% ipython --no-banner

In [1]: import numpy as np

In [2]: np.set_printoptions(suppress=True, linewidth=140)

In [3]: tidy = lambda a: np.round(a, 3) + 0

In [4]: feats = np.loadtxt("mat.csv", delimiter=",")

In [5]: feats
Out[5]: 
array([[ -8.727, -11.174,  -7.694],
       [ -8.057, -10.189,  -6.969],
       [ -6.192,  -7.476,  -5.013],
       [ -5.437,  -6.39 ,  -4.252],
       [ -2.607,  -2.483,  -1.681],
       [ -1.928,  -1.628,  -1.177],
       [ -1.247,  -0.862,  -0.754],
       [ -1.086,  -0.705,  -0.669],
       [ -0.51 ,  -0.258,  -0.382],
       [ -0.501,  -0.253,  -0.377],
       [ -0.439,  -0.218,  -0.342],
       [ -0.377,  -0.185,  -0.305],
       [  0.689,   0.429,   0.871],
       [  1.276,   0.918,   1.766],
       [  1.515,   1.139,   2.148],
       [  2.293,   1.919,   3.427],
       [  3.979,   3.793,   6.266],
       [  4.007,   3.826,   6.313],
       [  4.41 ,   4.298,   6.997],
       [  6.428,   6.742,  10.429],
       [  7.35 ,   7.892,  11.996],
       [ 11.168,  12.787,  18.469],
       [ 11.597,  13.347,  19.194]])

In [6]: W2 = feats[[18, 14]].astype(float)

In [7]: for _ in range(4):
   ...:     lab = np.linalg.norm(feats[:, None] - W2, axis=-1).argmin(axis=1)
   ...:     W2 = np.array([feats[lab == j].mean(axis=0) for j in range(2)])
   ...: 

In [8]: lab
Out[8]: array([1, 1, 1, 1, 1, 1, 1, 1, 1, 1, 1, 1, 1, 1, 1, 1, 0, 0, 0, 0, 0, 0, 0])

In [9]: tidy(W2[1] - W2[0])
Out[9]: array([ -8.95 ,  -9.865, -12.718])

In [10]: np.abs(W2[1] - W2[0]).argmax()
Out[10]: np.int64(2)
